In [1]: import numpy as np

In [2]: np.set_printoptions(suppress=True, linewidth=160)

In [3]: A = np.loadtxt("sample7.csv", delimiter=",")

In [4]: print(A.round(2) + 0)
[[  0.     0.04   0.03  -0.04   0.06   0.05]
 [  0.98  -0.49  -2.47   2.46  -2.45  -1.46]
 [  2.27  -1.14  -5.68   5.69  -5.67  -3.38]
 [  0.06  -0.03  -0.26   0.25  -0.24  -0.16]
 [  2.94  -1.48  -7.34   7.3   -7.31  -4.42]
 [  2.33  -1.18  -5.79   5.8   -5.79  -3.47]
 [ -4.     2.02  10.02 -10.02  10.06   6.01]
 [ -1.01   0.56   2.73  -2.71   2.72   1.59]
 [  4.61  -2.25 -11.5   11.5  -11.5   -6.9 ]
 [  2.64  -1.3   -6.6    6.56  -6.57  -3.94]
 [  0.44  -0.24  -1.19   1.17  -1.19  -0.68]
 [  4.54  -2.29 -11.43  11.44 -11.44  -6.87]
 [ -2.01   1.02   5.04  -5.06   5.04   3.  ]
 [  1.94  -0.98  -4.84   4.88  -4.87  -2.94]
 [ -3.91   1.99   9.83  -9.84   9.86   5.92]
 [ -2.1    1.09   5.34  -5.3    5.28   3.2 ]
 [  0.33  -0.15  -0.77   0.76  -0.77  -0.45]
 [  3.94  -1.98  -9.87   9.88  -9.89  -5.96]
 [  0.38  -0.21  -0.99   0.98  -0.98  -0.6 ]
 [  0.18  -0.08  -0.36   0.32  -0.38  -0.23]
 [  0.63  -0.29  -1.55   1.56  -1.52  -0.93]
 [  0.62  -0.3   -1.51   1.51  -1.59  -0.93]
 [  0.48  -0.26  -1.27   1.23  -1.29  -0.76]
 [ -0.44   0.18   1.    -0.99   1.03   0.6 ]
 [ -0.33   0.14   0.83  -0.81   0.82   0.5 ]
 [  2.46  -1.22  -6.17   6.12  -6.18  -3.7 ]
 [  0.67  -0.35  -1.69   1.68  -1.72  -1.02]
 [  0.49  -0.21  -1.18   1.21  -1.17  -0.7 ]
 [  3.91  -1.94  -9.81   9.83  -9.77  -5.89]
 [  0.08  -0.03  -0.13   0.14  -0.14  -0.1 ]]

In [5]: dist = np.linalg.norm(A[:, None] - A[None], axis=-1)

In [6]: print(np.linalg.matrix_rank(dist ** 2))
8

In [7]: print(dist[:5, :5].round(2))
[[ 0.    4.73 10.8   0.56 13.91]
 [ 4.73  0.    6.07  4.17  9.18]
 [10.8   6.07  0.   10.24  3.11]
 [ 0.56  4.17 10.24  0.   13.35]
 [13.91  9.18  3.11 13.35  0.  ]]

In [8]: print((dist + 1e9 * np.eye(30)).round(6).argmin(axis=1))
[29 26  5 29  9  2 14 23 11 25 27  8 15  2  6 12 18 28 10  3 21 20 27 24 23  5 20 10 17  3]

In [9]: proj = A @ np.linalg.solve(A.T @ A, A.T)

In [10]: print(np.round(proj @ A[:, 0], 2) + 0)
[ 0.    0.98  2.27  0.06  2.94  2.33 -4.   -1.01  4.61  2.64  0.44  4.54 -2.01  1.94 -3.91 -2.1   0.33  3.94  0.38  0.18  0.63  0.62  0.48 -0.44 -0.33  2.46
  0.67  0.49  3.91  0.08]

In [11]: Xc = A - A.mean(axis=0)

In [12]: Uu, sv, Vh = np.linalg.svd(Xc, full_matrices=False)

In [13]: print(round((sv ** 2).sum() ** 2 / (sv ** 4).sum(), 2))
1.0

In [14]: print(np.abs(Uu[:, 0]).argmax())
6

In [15]: print(np.round(np.abs(Vh[-1]), 2))
[0.31 0.62 0.18 0.19 0.13 0.65]

In [16]: print(np.searchsorted(np.cumsum(sv ** 2) / (sv ** 2).sum(), 0.9) + 1)
1

In [17]: print(np.round(Xc.mean(axis=0), 2) + 0)
[0. 0. 0. 0. 0. 0.]

In [18]: print(np.linalg.matrix_rank(Xc))
6

In [19]: vec = np.array([0, 1, 0, 2, 1, 2])

In [20]: y = A @ vec

In [21]: print(np.round(np.linalg.lstsq(A, y)[0], 2) + 0)
[0. 1. 0. 2. 1. 2.]

In [22]: print(np.round(np.linalg.pinv(A) @ A, 2) + 0)
[[1. 0. 0. 0. 0. 0.]
 [0. 1. 0. 0. 0. 0.]
 [0. 0. 1. 0. 0. 0.]
 [0. 0. 0. 1. 0. 0.]
 [0. 0. 0. 0. 1. 0.]
 [0. 0. 0. 0. 0. 1.]]

In [23]: rng = np.random.default_rng(3904)

In [24]: y = y + 0.02 * rng.normal(size=30)

In [25]: print(y.round(2))
[ 0.11 -0.91 -2.23 -0.04 -2.99 -2.31  4.04  1.05 -4.52 -2.61 -0.43 -4.58  1.87 -1.97  3.99  2.18 -0.28 -4.05 -0.42 -0.29 -0.57 -0.72 -0.63  0.42  0.3  -2.56
 -0.72 -0.36 -3.86 -0.09]

In [26]: coef, *_ = np.linalg.lstsq(A, y)

In [27]: print(np.round(A.T @ (y - A @ coef), 2) + 0)
[0. 0. 0. 0. 0. 0.]

In [28]: print(coef.round())
[-0.  1. -0.  2.  1.  2.]

In [29]: print(round(np.linalg.norm(y - A @ coef), 2))
0.12

In [30]: m1 = np.load("out10.npy")

In [31]: print(m1.round(2) + 0)
[[ 0.71 -0.37  0.25  0.02 -0.37 -0.17 -0.33 -0.14  0.06 -0.02]
 [-0.37  0.53  0.32  0.02 -0.47 -0.22 -0.42 -0.17  0.07 -0.02]
 [ 0.25  0.32  0.78 -0.02  0.32  0.15  0.29  0.12 -0.05  0.02]
 [ 0.02  0.02 -0.02  1.    0.02  0.01  0.02  0.01  0.    0.  ]
 [-0.37 -0.47  0.32  0.02  0.53 -0.22 -0.42 -0.17  0.07 -0.02]
 [-0.17 -0.22  0.15  0.01 -0.22  0.9  -0.2  -0.08  0.03 -0.01]
 [-0.33 -0.42  0.29  0.02 -0.42 -0.2   0.63 -0.15  0.07 -0.02]
 [-0.14 -0.17  0.12  0.01 -0.17 -0.08 -0.15  0.94  0.03 -0.01]
 [ 0.06  0.07 -0.05  0.    0.07  0.03  0.07  0.03  0.99  0.  ]
 [-0.02 -0.02  0.02  0.   -0.02 -0.01 -0.02 -0.01  0.    1.  ]]

In [32]: # equal to its transpose

In [33]: w, evecs = np.linalg.eigh(m1)

In [34]: vec = np.array([-3, 2, 1, -4, 2, -3, -1, 0, 2, -5])

In [35]: print(round(float(np.abs(m1).sum(axis=1).max()), 2), np.round(np.abs(w).max(), 2))
2.62 1.0

In [36]: print(np.round(evecs * np.abs(w) @ evecs.T, 2) + 0)
[[1. 0. 0. 0. 0. 0. 0. 0. 0. 0.]
 [0. 1. 0. 0. 0. 0. 0. 0. 0. 0.]
 [0. 0. 1. 0. 0. 0. 0. 0. 0. 0.]
 [0. 0. 0. 1. 0. 0. 0. 0. 0. 0.]
 [0. 0. 0. 0. 1. 0. 0. 0. 0. 0.]
 [0. 0. 0. 0. 0. 1. 0. 0. 0. 0.]
 [0. 0. 0. 0. 0. 0. 1. 0. 0. 0.]
 [0. 0. 0. 0. 0. 0. 0. 1. 0. 0.]
 [0. 0. 0. 0. 0. 0. 0. 0. 1. 0.]
 [0. 0. 0. 0. 0. 0. 0. 0. 0. 1.]]

In [37]: print(np.round(evecs * np.maximum(w, 0) @ evecs.T, 2) + 0)
[[ 0.85 -0.18  0.13  0.01 -0.18 -0.09 -0.16 -0.07  0.03 -0.01]
 [-0.18  0.77  0.16  0.01 -0.23 -0.11 -0.21 -0.09  0.04 -0.01]
 [ 0.13  0.16  0.89 -0.01  0.16  0.08  0.14  0.06 -0.03  0.01]
 [ 0.01  0.01 -0.01  1.    0.01  0.01  0.01  0.    0.    0.  ]
 [-0.18 -0.23  0.16  0.01  0.77 -0.11 -0.21 -0.09  0.04 -0.01]
 [-0.09 -0.11  0.08  0.01 -0.11  0.95 -0.1  -0.04  0.02 -0.01]
 [-0.16 -0.21  0.14  0.01 -0.21 -0.1   0.81 -0.08  0.03 -0.01]
 [-0.07 -0.09  0.06  0.   -0.09 -0.04 -0.08  0.97  0.01  0.  ]
 [ 0.03  0.04 -0.03  0.    0.04  0.02  0.03  0.01  0.99  0.  ]
 [-0.01 -0.01  0.01  0.   -0.01 -0.01 -0.01  0.    0.    1.  ]]
